In [1]: import numpy as np

In [2]: np.set_printoptions(precision=2, suppress=True, linewidth=140)

In [3]: def tidy(a):
   ...:     return np.round(a, 2) + 0
   ...: 

In [4]: m1 = np.array([[-1.87, 2.77, -0.43],
   ...:     [5.8, -5.69, 3.4],
   ...:     [3.17, -2.35, 2.08],
   ...:     [3.13, -2.94, 2.07],
   ...:     [1.65, -2.4, 1.33],
   ...:     [1.16, -0.98, 1.08],
   ...:     [-0.13, 1.01, 0.43],
   ...:     [-0.54, 0.97, 0.23],
   ...:     [1.1, -1.19, 1.05],
   ...:     [1.47, -1.09, 1.23],
   ...:     [1.14, -3.05, 1.07],
   ...:     [1.54, 0.14, 1.27],
   ...:     [-2.02, 3.6, -0.51],
   ...:     [0.35, -1.36, 0.68],
   ...:     [-1.17, 1.57, -0.08],
   ...:     [2.43, -2.02, 1.72],
   ...:     [0.92, -1.4, 0.96]])

In [5]: q, vecs = np.linalg.qr(m1[:, :1])[0], np.linalg.qr(m1[:, 1:])[0]

In [6]: sigma = np.linalg.svd(q.T @ vecs, compute_uv=False)

In [7]: (sigma > 0.9).sum()
Out[7]: np.int64(1)

In [8]: tidy(np.degrees(np.arccos(sigma.clip(0, 1))))
Out[8]: array([11.98])

In [9]: q, _ = np.linalg.qr(np.array([[-1.1, 1.2], [-0.7, -1.0], [0.1, 2.2], [0.7, -1.0]]))

In [10]: X = q @ q.T

In [11]: tidy(X)
Out[11]: 
array([[ 0.6 ,  0.24,  0.14, -0.4 ],
       [ 0.24,  0.46, -0.42, -0.11],
       [ 0.14, -0.42,  0.66, -0.16],
       [-0.4 , -0.11, -0.16,  0.28]])

In [12]: # symmetric, so the eigenvalues are real

In [13]: Uu, sigma, Vt = np.linalg.svd(X)

In [14]: tidy(sigma)
Out[14]: array([1., 1., 0., 0.])

In [15]: M2 = Uu[:, :2] @ np.diag(sigma[:2]) @ Vt[:2]

In [16]: tidy(np.linalg.norm(X - M2) / np.linalg.norm(X))
Out[16]: np.float64(0.0)

In [17]: tidy(np.abs(X - M2).max())
Out[17]: np.float64(0.0)

In [18]: C2 = X.T @ X

In [19]: print(np.trace(C2), (X ** 2).sum())
2.0 2.0

In [20]: tidy(np.linalg.svd(X, compute_uv=False) ** 2)
Out[20]: array([1., 1., 0., 0.])

In [21]: np.allclose(C2, C2.T)
Out[21]: True

In [22]: tidy(C2)
Out[22]: 
array([[ 0.6 ,  0.24,  0.14, -0.4 ],
       [ 0.24,  0.46, -0.42, -0.11],
       [ 0.14, -0.42,  0.66, -0.16],
       [-0.4 , -0.11, -0.16,  0.28]])

In [23]: Uu, sigma, Vt = np.linalg.svd(X, full_matrices=False)

In [24]: np.allclose(Uu * sigma @ Vt, X)
Out[24]: True

In [25]: print((sigma > 1e-8).sum())
2

In [26]: print(tidy(sigma))
[1. 1. 0. 0.]

In [27]: tidy(Uu.T @ Uu)
Out[27]: 
array([[1., 0., 0., 0.],
       [0., 1., 0., 0.],
       [0., 0., 1., 0.],
       [0., 0., 0., 1.]])

In [28]: data = np.load("block13.npy")

In [29]: data
Out[29]: 
array([[ 2, -4,  4,  9],
       [-4, -9, -7, -7],
       [-7,  3,  7, -9]])

In [30]: rng = np.random.default_rng(238348)

In [31]: M2 = data + rng.integers(-2, 3, (3, 2)) @ rng.integers(-2, 3, (2, 4))

In [32]: print(M2)
[[ -1  -5   3   8]
 [ -4  -9  -7  -7]
 [ -9   3   8 -11]]

In [33]: M2 - data
Out[33]: 
array([[-3, -1, -1, -1],
       [ 0,  0,  0,  0],
       [-2,  0,  1, -2]])

In [34]: np.linalg.matrix_rank(M2 - data, tol=1e-8)
Out[34]: np.int64(2)

In [35]: np.abs(M2 - data).sum(axis=1)
Out[35]: array([6, 0, 5])

In [36]: tidy(np.linalg.svd(M2 - data, compute_uv=False))
Out[36]: array([4.2 , 1.83, 0.  ])

In [37]: M2 = np.array([[-1, -2], [-1, -2], [2, 2], [-2, 0]])

In [38]: np.einsum("ik,kj->ij", data, M2)
Out[38]: 
array([[-8, 12],
       [13, 12],
       [36, 22]])

In [39]: print(M2.T @ data.T)
[[-8 13 36]
 [12 12 22]]

In [40]: ang = np.radians(121)

In [41]: R = np.eye(4)

In [42]: R[0, 0] = R[2, 2] = np.cos(ang)

In [43]: R[0, 2], R[2, 0] = -np.sin(ang), np.sin(ang)

In [44]: print(tidy(R))
[[-0.52  0.   -0.86  0.  ]
 [ 0.    1.    0.    0.  ]
 [ 0.86  0.   -0.52  0.  ]
 [ 0.    0.    0.    1.  ]]

In [45]: M2 = data @ R.T

In [46]: np.allclose(np.linalg.norm(data, axis=1), np.linalg.norm(M2, axis=1))
Out[46]: True

In [47]: tidy(np.abs(M2 - data).max(axis=0))
Out[47]: array([12.06,  0.  , 16.61,  0.  ])

In [48]: tidy(M2)
Out[48]: 
array([[-4.46, -4.  , -0.35,  9.  ],
       [ 8.06, -9.  ,  0.18, -7.  ],
       [-2.39,  3.  , -9.61, -9.  ]])

In [49]: tidy(np.linalg.svd(data, compute_uv=False)), tidy(np.linalg.svd(M2, compute_uv=False))
Out[49]: (array([16.49, 13.32,  7.13]), array([16.49, 13.32,  7.13]))

In [50]: A = np.load("sample11.npy")

In [51]: A
Out[51]: 
array([[ -0.73,   0.32,  -0.06],
       [ -6.65, -14.78,   2.83],
       [ -1.12,  -2.89,  -1.33],
       [ -4.32, -10.43,  -2.55]])

In [52]: M2 = np.c_[A[:, :2] @ np.array([[2, 2], [1, 2]]), np.array([0, 6, -8, -5])]

In [53]: tidy(M2)
Out[53]: 
array([[ -1.14,  -0.82,   0.  ],
       [-28.08, -42.86,   6.  ],
       [ -5.13,  -8.02,  -8.  ],
       [-19.07, -29.5 ,  -5.  ]])

In [54]: tidy(np.linalg.norm(np.linalg.qr(A)[0].T @ M2, axis=0) ** 2 / ((M2 ** 2).sum(axis=0) + 1e-12))
Out[54]: array([1.  , 1.  , 0.81])

In [55]: tidy(np.linalg.lstsq(A, M2[:, 0])[0])
Out[55]: array([2., 1., 0.])

In [56]: np.linalg.matrix_rank(M2)
Out[56]: np.int64(3)

In [57]: tidy(np.linalg.norm(M2 - A @ np.linalg.lstsq(A, M2)[0], axis=0))
Out[57]: array([0.  , 0.  , 4.92])

In [58]: M2 = np.array([[-3, 0], [-4, 2]])

In [59]: C = np.kron(M2, A)

In [60]: np.linalg.matrix_rank(C)
Out[60]: np.int64(6)

In [61]: C.shape
Out[61]: (8, 6)

In [62]: vec = np.array([0, 3, 0])

In [63]: y = A @ vec

In [64]: beta, lr = np.zeros(3), 1 / np.linalg.norm(A, 2) ** 2

In [65]: for i in range(5):
    ...:     beta -= lr * A.T @ (A @ beta - y)
    ...:     if i % 1 == 0: print(i, round(np.linalg.norm(A @ beta - y), 2))
    ...: 
0 1.19
1 1.17
2 1.15
3 1.14
4 1.12

In [66]: tidy(np.linalg.cond(A))
Out[66]: np.float64(25.01)

In [67]: q = A.astype(float).copy()

In [68]: for j in range(3):
    ...:     q[:, j] -= q[:, :j] @ (q[:, :j].T @ q[:, j])
    ...:     q[:, j] /= np.linalg.norm(q[:, j])
    ...: 

In [69]: tidy(q.T @ A)
Out[69]: 
array([[ 8.04, 18.2 , -0.78],
       [ 0.  ,  2.12,  1.31],
       [ 0.  ,  0.  ,  3.74]])

In [70]: vec = np.array([-3, 0, 3])

In [71]: y = A @ vec

In [72]: tidy(np.linalg.solve(A.T @ A, A.T @ y))
Out[72]: array([-3.,  0.,  3.])

In [73]: print(tidy(np.linalg.pinv(A) @ A))
[[1. 0. 0.]
 [0. 1. 0.]
 [0. 0. 1.]]

In [74]: tidy(y)
Out[74]: array([ 2.01, 28.44, -0.63,  5.31])

In [75]: y = y + 0.1 * rng.normal(size=4)

In [76]: tidy(y)
Out[76]: array([ 1.96, 28.3 , -0.71,  5.2 ])

In [77]: beta, *_ = np.linalg.lstsq(A, y)

In [78]: tidy(beta)
Out[78]: array([-2.94, -0.01,  3.01])

In [79]: beta.round()
Out[79]: array([-3., -0.,  3.])

In [80]: print([round(float(np.linalg.norm(np.linalg.solve(A.T @ A + lam * np.eye(3), A.T @ y))), 2) for lam in (0, 1, 10, 100)])
[4.21, 3.39, 2.32, 1.12]

In [81]: tidy(np.linalg.norm(y - A @ beta))
Out[81]: np.float64(0.04)

In [82]: W0 = np.load("test17.npy")

In [83]: W0
Out[83]: 
array([[ 1, -2,  4, -8],
       [ 1, -1,  1, -1],
       [ 1,  0,  0,  0]])

In [84]: # row 0 is much longer than the rest

In [85]: vec = np.array([5, -3, 1, 3])

In [86]: h1 = np.maximum(W0 @ vec, 0)

In [87]: np.maximum(W0 @ (3 * vec), 0)
Out[87]: array([ 0, 18, 15])

In [88]: h1
Out[88]: array([0, 6, 5])

In [89]: tidy(np.linalg.norm(data[0], 1)), tidy(np.linalg.norm(data[0], np.inf))
Out[89]: (np.float64(19.0), np.float64(9.0))

In [90]: data[0] @ data[2]
Out[90]: np.int64(-79)

In [91]: tidy(np.linalg.norm(data, "nuc"))
Out[91]: np.float64(36.93)

In [92]: tidy(np.linalg.norm(data, axis=0))
Out[92]: array([ 8.31, 10.3 , 10.68, 14.53])

In [93]: tidy(np.linalg.norm(data, axis=1))
Out[93]: array([10.82, 13.96, 13.71])

In [94]: np.linalg.norm(data, axis=1).argmax()
Out[94]: np.int64(1)

In [95]: tidy(np.linalg.norm(data, 1)), tidy(np.linalg.norm(data, np.inf))
Out[95]: (np.float64(25.0), np.float64(27.0))

In [96]: tidy(np.linalg.norm(data, 2))
Out[96]: np.float64(16.49)

In [97]: arr = np.load("run9.npy")

In [98]: tidy(arr)
Out[98]: 
array([[0.33, 0.33, 0.33],
       [0.25, 0.75, 0.  ],
       [0.  , 0.5 , 0.5 ]])

In [99]: # a transition matrix

In [100]: print(tidy(np.sort(np.abs(np.linalg.eigvals(arr)))[::-1]))
[1.   0.35 0.35]

In [101]: tidy(np.linalg.matrix_power(arr, 100))
Out[101]: 
array([[0.23, 0.62, 0.15],
       [0.23, 0.62, 0.15],
       [0.23, 0.62, 0.15]])

In [102]: p = np.eye(3)[2]

In [103]: for _ in range(6):
     ...:     p = p @ arr
     ...:     print(p.round(2))
     ...: 
[0.  0.5 0.5]
[0.12 0.62 0.25]
[0.2  0.64 0.17]
[0.22 0.63 0.15]
[0.23 0.62 0.15]
[0.23 0.62 0.15]
